$ python3 -q
>>> import numpy as np
>>> np.set_printoptions(precision=2, suppress=True, linewidth=100, legacy="1.25")
>>> def tidy(a):
...     return np.round(a, 2) + 0
... 
>>> W0 = np.load("x.npy")
>>> W0
array([[ 4.05, -1.  ,  1.  ],
       [-4.  ,  5.05,  5.  ],
       [ 4.  , -1.  ,  1.05]])
>>> f = np.array([1, 1])
>>> tidy(np.correlate(W0[0], W0[2], "full"))
array([ 4.25, -5.1 , 18.25, -5.  ,  4.  ])
>>> F = np.load("mat.npy")
>>> F
array([[ -0.6,  -0.8,   1.4],
       [ -0.3,   0.3,   0.5],
       [ -0.3,  -0.2,  -0.5],
       [  0.6,   1.1,  -0.2],
       [ -0.6,   0.8,  -0.2],
       [ -1.1,  -1. ,  -1. ],
       [ -0.7,   0.3,  -0.5],
       [  2.1,  -0.2,  -0.2],
       [  1.2,   0.9,  -0.5],
       [  0.1,  -1.5,   0.8],
       [ -0.3,  -0.4,  -0.5],
       [  0.6,   0.5,  -0.6],
       [ -1.2,   1. ,  -1. ],
       [ -0.2,   0.6,  -0.7],
       [  0.7,   0. ,   0.4],
       [ -0.9,  -0.9,   1. ],
       [ -0.8,   0.4,  -1.3],
       [ -1.1,  -0.1,  -0.2],
       [ -2. ,  -0.9,  -0.6],
       [-13.5,  -8.5,   6.5],
       [  0.3,   0.9,  -1.2],
       [ -0.5,   1.1,  -1.6],
       [ -0.7,  -1.5,  -0.2]])
>>> # row 19 is much longer than the rest
>>> C2 = np.cov(F, rowvar=False)
>>> tidy(np.corrcoef(F[:, 1], F[:, 2])[0, 1])
-0.91
>>> C2.shape
(3, 3)
>>> tidy(F.std(axis=0))
array([2.84, 1.91, 1.57])
>>> tidy(C2)
array([[ 8.41,  5.1 , -3.86],
       [ 5.1 ,  3.82, -2.83],
       [-3.86, -2.83,  2.56]])
>>> np.argsort(-F.std(axis=0).round(6), kind="stable")
array([0, 1, 2])
>>> U, sv = np.linalg.svd(F)
Traceback (most recent call last):
  File "<python-input-16>", line 1, in <module>
    U, sv = np.linalg.svd(F)
    ^^^^^
ValueError: too many values to unpack (expected 2)
>>> U, sv, VT = np.linalg.svd(F, full_matrices=False)
>>> np.allclose(U * sv @ VT, F)
True
>>> tidy(np.sqrt((sv ** 2).sum())), tidy(np.linalg.norm(F))
(18.55, 18.55)
>>> C = F[[7, 17]].astype(float)
>>> for _ in range(3):
...     z = np.linalg.norm(F[:, None] - C, axis=-1).argmin(axis=1)
...     C = np.array([F[z == j].mean(axis=0) for j in range(2)])
... 
>>> z
array([1, 0, 0, 0, 0, 1, 0, 0, 0, 1, 0, 0, 0, 0, 0, 1, 0, 1, 1, 1, 0, 0, 1])
>>> np.bincount(z)
array([15,  8])
>>> tidy(C[1] - C[0])
array([-2.52, -2.37,  1.5 ])
>>> np.abs(C[1] - C[0]).argmax()
0
>>> rng = np.random.default_rng(758)
>>> z = rng.permutation(3)
>>> M2 = F[:, z] * rng.choice([-1, 1], 3)
>>> M2
array([[-1.4,  0.6, -0.8],
       [-0.5,  0.3,  0.3],
       [ 0.5,  0.3, -0.2],
       [ 0.2, -0.6,  1.1],
       [ 0.2,  0.6,  0.8],
       [ 1. ,  1.1, -1. ],
       [ 0.5,  0.7,  0.3],
       [ 0.2, -2.1, -0.2],
       [ 0.5, -1.2,  0.9],
       [-0.8, -0.1, -1.5],
       [ 0.5,  0.3, -0.4],
       [ 0.6, -0.6,  0.5],
       [ 1. ,  1.2,  1. ],
       [ 0.7,  0.2,  0.6],
       [-0.4, -0.7,  0. ],
       [-1. ,  0.9, -0.9],
       [ 1.3,  0.8,  0.4],
       [ 0.2,  1.1, -0.1],
       [ 0.6,  2. , -0.9],
       [-6.5, 13.5, -8.5],
       [ 1.2, -0.3,  0.9],
       [ 1.6,  0.5,  1.1],
       [ 0.2,  0.7, -1.5]])
>>> U, _, VT = np.linalg.svd(F.T @ M2)
>>> z
array([2, 0, 1])
>>> tidy(U @ VT)
array([[ 0., -1.,  0.],
       [ 0.,  0.,  1.],
       [-1.,  0.,  0.]])
>>> tidy(np.linalg.lstsq(F, M2)[0])
array([[ 0., -1.,  0.],
       [ 0.,  0.,  1.],
       [-1.,  0.,  0.]])
>>> x = np.array([-1, -3, 3])
>>> rhs = F @ x
>>> tidy(np.linalg.solve(F.T @ F, F.T @ rhs))
array([-1., -3.,  3.])
>>> tidy(np.linalg.pinv(F) @ F)
array([[1., 0., 0.],
       [0., 1., 0.],
       [0., 0., 1.]])
>>> rhs = rhs + 0.3 * rng.normal(size=23)
>>> tidy(rhs)
array([ 7.71,  1.01, -0.17, -3.9 , -2.63,  0.78, -1.66, -2.39, -4.8 ,  6.97, -0.16, -3.7 , -4.53,
       -2.86,  0.09,  6.45, -4.29,  0.52,  3.17, 58.47, -6.85, -7.51,  4.22])
>>> c, *_ = np.linalg.lstsq(F, rhs)
>>> tidy(c)
array([-1.07, -2.81,  3.09])
>>> tidy(np.linalg.norm(rhs - F @ c))
1.58
>>> tidy(F.T @ (rhs - F @ c))
array([0., 0., 0.])
>>> m1 = np.load("case19.npy")
>>> m1
array([[ 1,  0],
       [ 0, -2]])
>>> # triangular: eigenvalues sit on the diagonal
>>> tidy(np.linalg.eigvals(m1))
array([ 1., -2.])
>>> tidy(np.linalg.det(2 * m1)), tidy(np.linalg.det(m1))
(-8.0, -2.0)
>>> np.einsum("ii->", m1)
-1
>>> tidy(np.linalg.det(m1[::-1]))
2.0
>>> A = np.load("arr.npy")
>>> A
array([[-3,  4,  3],
       [ 0,  0,  0],
       [ 0,  0,  0],
       [ 0,  0,  0],
       [ 0,  0,  0],
       [-3,  4,  3],
       [-1, -4, -1],
       [-1, -4, -3],
       [ 0,  0,  0],
       [ 0,  0,  0],
       [-1, -4, -3],
       [-1, -4, -3],
       [ 0,  0,  0],
       [-2, -8, -4],
       [ 0,  0,  0],
       [ 0,  0,  0]])
>>> # row 2 repeats row 1
>>> z = A[:, 2] > np.median(A[:, 2])
>>> f = A[z].mean(axis=0) - A[~z].mean(axis=0)
>>> np.argsort(-np.abs(f).round(6), kind="stable")
array([1, 2, 0])
>>> tidy((((A - A.mean(axis=0)) @ f > 0) == z).mean())
0.44
>>> tidy(f)
array([-2.57,  5.71,  4.  ])
>>> C = np.array([[5, 7, 4], [6, 7, 8], [9, 7, 5]])
>>> arr = (rng.random((26, 3)) < 0.25) @ C
>>> arr
array([[ 0,  0,  0],
       [ 0,  0,  0],
       [ 9,  7,  5],
       [ 6,  7,  8],
       [ 9,  7,  5],
       [ 0,  0,  0],
       [ 0,  0,  0],
       [ 5,  7,  4],
       [ 5,  7,  4],
       [ 0,  0,  0],
       [14, 14,  9],
       [ 5,  7,  4],
       [ 0,  0,  0],
       [ 0,  0,  0],
       [ 0,  0,  0],
       [ 5,  7,  4],
       [ 0,  0,  0],
       [ 6,  7,  8],
       [ 6,  7,  8],
       [11, 14, 12],
       [ 6,  7,  8],
       [ 6,  7,  8],
       [11, 14, 12],
       [ 0,  0,  0],
       [ 5,  7,  4],
       [ 6,  7,  8]])
>>> # rows 0 and 1 are equal
>>> Ac = (arr - arr.mean(axis=0)) / arr.std(axis=0)
>>> tidy(Ac.std(axis=0))
array([1., 1., 1.])
>>> np.argwhere(np.abs(Ac) > 2)
array([[10,  0]])
>>> c = np.linalg.lstsq(np.delete(Ac, 2, axis=1), Ac[:, 2])[0]
>>> tidy(1 - np.var(Ac[:, 2] - np.delete(Ac, 2, axis=1) @ c))
0.87
>>> np.abs(c).argmax()
1
>>> Ac = arr - arr.mean(axis=0)
>>> U, sv, VT = np.linalg.svd(Ac, full_matrices=False)
>>> tidy(np.abs(VT[-1]))
array([0.62, 0.75, 0.24])
>>> np.searchsorted(np.cumsum(sv ** 2) / (sv ** 2).sum(), 0.9) + 1
1
>>> np.linalg.matrix_rank(Ac)
3
>>> Q, vecs = np.linalg.qr(arr[:, :1])[0], np.linalg.qr(arr[:, 1:])[0]
>>> sv = np.linalg.svd(Q.T @ vecs, compute_uv=False)
>>> (sv > 0.9).sum()
1
>>> tidy(np.linalg.norm(Q @ Q.T - vecs @ vecs.T, 2))
1.0
>>> f = np.array([2, 0]) + 0.5
>>> data = np.eye(2) - 2 * np.outer(f, f) / (f @ f)
>>> tidy(data)
array([[-0.92, -0.38],
       [-0.38,  0.92]])
>>> # columns are unit length and at right angles
>>> x = np.array([0, 2])
>>> tidy(data @ x)
array([-0.77,  1.85])
>>> tidy(data @ (2 * x))
array([-1.54,  3.69])
>>> np.sign((data @ x).round(6))
array([-1.,  1.])
>>> tidy(data @ np.eye(2)[0])
array([-0.92, -0.38])
>>> Ac = arr - arr.mean(axis=0)
>>> vecs = np.linalg.svd(Ac)[2][:1]
>>> M2 = Ac - Ac @ vecs.T @ vecs
>>> np.linalg.norm(M2, axis=1).round(6).argmax()
10
>>> tidy(M2.std(axis=0))
array([0.86, 0.6 , 1.09])
>>> tidy(np.cov(Ac @ vecs.T, rowvar=False))
53.07
>>> tidy(np.linalg.norm(data) ** 2 / np.linalg.norm(data, 2) ** 2)
2.0
>>> tidy(np.linalg.norm(data, 2))
1.0
>>> tidy(np.linalg.norm(data, 1)), tidy(np.linalg.norm(data, np.inf))
(1.31, 1.31)
>>> tidy(np.linalg.norm(data, axis=1))
array([1., 1.])
>>> tidy(np.linalg.norm(data[0], 1)), tidy(np.linalg.norm(data[0], np.inf))
(1.31, 0.92)
>>> tidy(np.linalg.norm(data, "nuc"))
2.0
>>> vals, vecs = np.linalg.eigh(data)
>>> np.unique(vals.round(6) + 0, return_counts=True)[1]
array([1, 1])
>>> tidy(np.linalg.svd(data, compute_uv=False))
array([1., 1.])
>>> (vals > 1e-8).sum(), (vals < -1e-8).sum()
(1, 1)
>>> tidy(vecs.T @ data @ vecs)
array([[-1.,  0.],
       [ 0.,  1.]])
>>> tidy(np.abs(vecs[:, -1]))
array([0.2 , 0.98])
>>> tidy(vecs.T @ vecs)
array([[1., 0.],
       [0., 1.]])
>>> vals.sum(), np.trace(data)
(0.0, 0.0)
>>> f, r1 = data[1], data[0]
>>> tidy(f @ f)
1.0
>>> pr = (f @ r1) / (f @ f) * f
>>> tidy(np.linalg.norm(f + r1) ** 2 + np.linalg.norm(f - r1) ** 2)
4.0
>>> tidy(np.outer(f, r1))
array([[ 0.36,  0.15],
       [-0.85, -0.36]])
>>> pr
array([-0.,  0.])
>>> np.linalg.matrix_rank(np.outer(f, r1))
1
>>> tidy(r1 - pr)
array([-0.92, -0.38])
>>> J = np.loadtxt("w.csv", delimiter=",")
>>> J
array([[ 2.78, -3.26, -0.27],
       [-3.07,  1.03, -1.1 ],
       [ 2.27, -1.25,  0.35],
       [-0.39,  1.61, -1.39],
       [-3.97,  2.91, -4.1 ],
       [ 0.87,  0.71,  2.08],
       [-2.3 ,  0.42,  1.63],
       [-3.87,  2.49, -1.31],
       [-1.75, -1.47, -1.35],
       [ 1.11,  1.57,  1.3 ],
       [ 3.24, -2.33,  1.04],
       [-0.08,  1.  , -0.71],
       [-1.07,  0.33, -4.22],
       [-2.5 ,  5.29, -2.1 ],
       [-3.82, -0.56, -2.36],
       [ 1.55, -1.27, -0.81],
       [-0.78, -1.74,  1.04],
       [ 3.29, -3.67, -2.1 ],
       [-0.11,  2.34,  2.65],
       [-1.89,  0.74, -4.02],
       [ 5.44, -4.31,  1.41],
       [-0.16, -1.85, -2.61],
       [ 1.64, -2.83,  1.16]])
>>> z = J[:, 1] > np.median(J[:, 1])
>>> f = J[z].mean(axis=0) - J[~z].mean(axis=0)
>>> tidy((((J - J.mean(axis=0)) @ f > 0) == z).mean())
0.91
>>> np.argsort(-np.abs(f).round(6), kind="stable")
array([1, 0, 2])
>>> C = J[[13, 19]].astype(float)
>>> for _ in range(4):
...     z = np.linalg.norm(J[:, None] - C, axis=-1).argmin(axis=1)
...     C = np.array([J[z == j].mean(axis=0) for j in range(2)])
... 
>>> z
array([1, 0, 1, 0, 0, 1, 0, 0, 1, 1, 1, 0, 0, 0, 0, 1, 1, 1, 0, 0, 1, 1, 1])
>>> np.bincount(z)
array([11, 12])
>>> Ac = J - J.mean(axis=0)
>>> U, sv, VT = np.linalg.svd(Ac, full_matrices=False)
>>> tidy(VT[0] * np.sign(VT[0, np.abs(VT[0]).argmax()]))
array([ 0.72, -0.6 ,  0.34])
>>> tidy(np.abs(VT[-1]))
array([0.69, 0.6 , 0.4 ])
>>> np.linalg.matrix_rank(Ac)
3
>>> tidy(sv ** 2 / (sv ** 2).sum())
array([0.7 , 0.22, 0.09])
>>> np.searchsorted(np.cumsum(sv ** 2) / (sv ** 2).sum(), 0.9) + 1
2
>>> tidy(sv)
array([15.82,  8.87,  5.54])
>>> np.abs(VT[0]).argmax()
0
>>> tidy(Ac.mean(axis=0))
array([0., 0., 0.])
>>> tidy((sv ** 2).sum() ** 2 / (sv ** 4).sum())
1.85
>>> np.abs(U[:, 0]).argmax()
20
>>> feats = np.array([[-2, -1, 1, 1, 0],
...     [0, -2, 1, 0, 2],
...     [0, 0, 3, 1, 0],
...     [0, 0, 0, -1, 0],
...     [0, 0, 0, 0, -2]])
>>> U, sv, VT = np.linalg.svd(feats, full_matrices=False)
>>> tidy(np.abs(VT[0]))
array([0.24, 0.41, 0.73, 0.29, 0.39])
>>> tidy(U.T @ U)
array([[1., 0., 0., 0., 0.],
       [0., 1., 0., 0., 0.],
       [0., 0., 1., 0., 0.],
       [0., 0., 0., 1., 0.],
       [0., 0., 0., 0., 1.]])
>>> tidy(sv / sv[0])
array([1.  , 0.73, 0.51, 0.3 , 0.21])
>>> tidy(VT @ VT.T)
array([[1., 0., 0., 0., 0.],
       [0., 1., 0., 0., 0.],
       [0., 0., 1., 0., 0.],
       [0., 0., 0., 1., 0.],
       [0., 0., 0., 0., 1.]])
>>> tidy(np.cumsum(sv ** 2) / np.sum(sv ** 2))
array([0.52, 0.79, 0.93, 0.98, 1.  ])
>>> tidy(np.sqrt((sv ** 2).sum())), tidy(np.linalg.norm(feats))
(5.57, 5.57)
>>> tidy(U.T @ feats @ VT.T)
array([[4.  , 0.  , 0.  , 0.  , 0.  ],
       [0.  , 2.94, 0.  , 0.  , 0.  ],
       [0.  , 0.  , 2.06, 0.  , 0.  ],
       [0.  , 0.  , 0.  , 1.21, 0.  ],
       [0.  , 0.  , 0.  , 0.  , 0.82]])
>>> np.abs(U[:, 0]).round(6).argmax()
2
>>> tidy(np.linalg.eigvals(data).sum().real)
0.0
>>> tidy(np.linalg.det(data.T))
-1.0
>>> np.einsum("ii->", data)
0.0
>>> tidy(np.linalg.eigvals(data))
array([-1.,  1.])
